In [1]: import numpy as np

In [2]: np.set_printoptions(suppress=True, linewidth=120)

In [3]: def tidy(a):
   ...:     return np.round(a, 1) + 0
   ...: 

In [4]: K = np.loadtxt("w.csv", delimiter=",")

In [5]: K
Out[5]: 
array([[-3., -3., -3.],
       [-3., -6., -6.],
       [-3., -6., -9.]])

In [6]: ev, vecs = np.linalg.eigh(K)

In [7]: x0 = np.array([7, 2, 8])

In [8]: vecs * np.maximum(ev, 0) @ vecs.T
Out[8]: 
array([[0., 0., 0.],
       [0., 0., 0.],
       [0., 0., 0.]])

In [9]: x0 @ K @ x0
Out[9]: np.float64(-1359.0)

In [10]: tidy(x0 @ K @ x0 / (x0 @ x0)), tidy(ev[0]), tidy(ev[-1])
Out[10]: (np.float64(-11.6), np.float64(-15.1), np.float64(-0.9))

In [11]: ev, vecs = np.linalg.eigh(K)

In [12]: tidy(ev)
Out[12]: array([-15.1,  -1.9,  -0.9])

In [13]: tidy(vecs @ np.diag(ev) @ vecs.T)
Out[13]: 
array([[-3., -3., -3.],
       [-3., -6., -6.],
       [-3., -6., -9.]])

In [14]: tidy(vecs.T @ K @ vecs)
Out[14]: 
array([[-15.1,   0. ,   0. ],
       [  0. ,  -1.9,   0. ],
       [  0. ,   0. ,  -0.9]])

In [15]: tidy(np.linalg.svd(K, compute_uv=False))
Out[15]: array([15.1,  1.9,  0.9])

In [16]: (ev > 1e-8).sum(), (ev < -1e-8).sum()
Out[16]: (np.int64(0), np.int64(3))

In [17]: B = np.linalg.inv(K)

In [18]: np.allclose(B, K.T)
Out[18]: False

In [19]: print(tidy(np.linalg.cond(K)))
16.4

In [20]: tidy(K @ B)
Out[20]: 
array([[1., 0., 0.],
       [0., 1., 0.],
       [0., 0., 1.]])

In [21]: (np.abs(B) > 1e-9).astype(int)
Out[21]: 
array([[1, 1, 0],
       [1, 1, 1],
       [0, 1, 1]])

In [22]: tidy(np.linalg.inv(B))
Out[22]: 
array([[-3., -3., -3.],
       [-3., -6., -6.],
       [-3., -6., -9.]])

In [23]: tidy(B)
Out[23]: 
array([[-0.7,  0.3,  0. ],
       [ 0.3, -0.7,  0.3],
       [ 0. ,  0.3, -0.3]])

In [24]: tidy(np.linalg.det(K) * B)
Out[24]: 
array([[18., -9.,  0.],
       [-9., 18., -9.],
       [ 0., -9.,  9.]])

In [25]: tidy(np.linalg.det(K) * np.linalg.det(B))
Out[25]: np.float64(1.0)
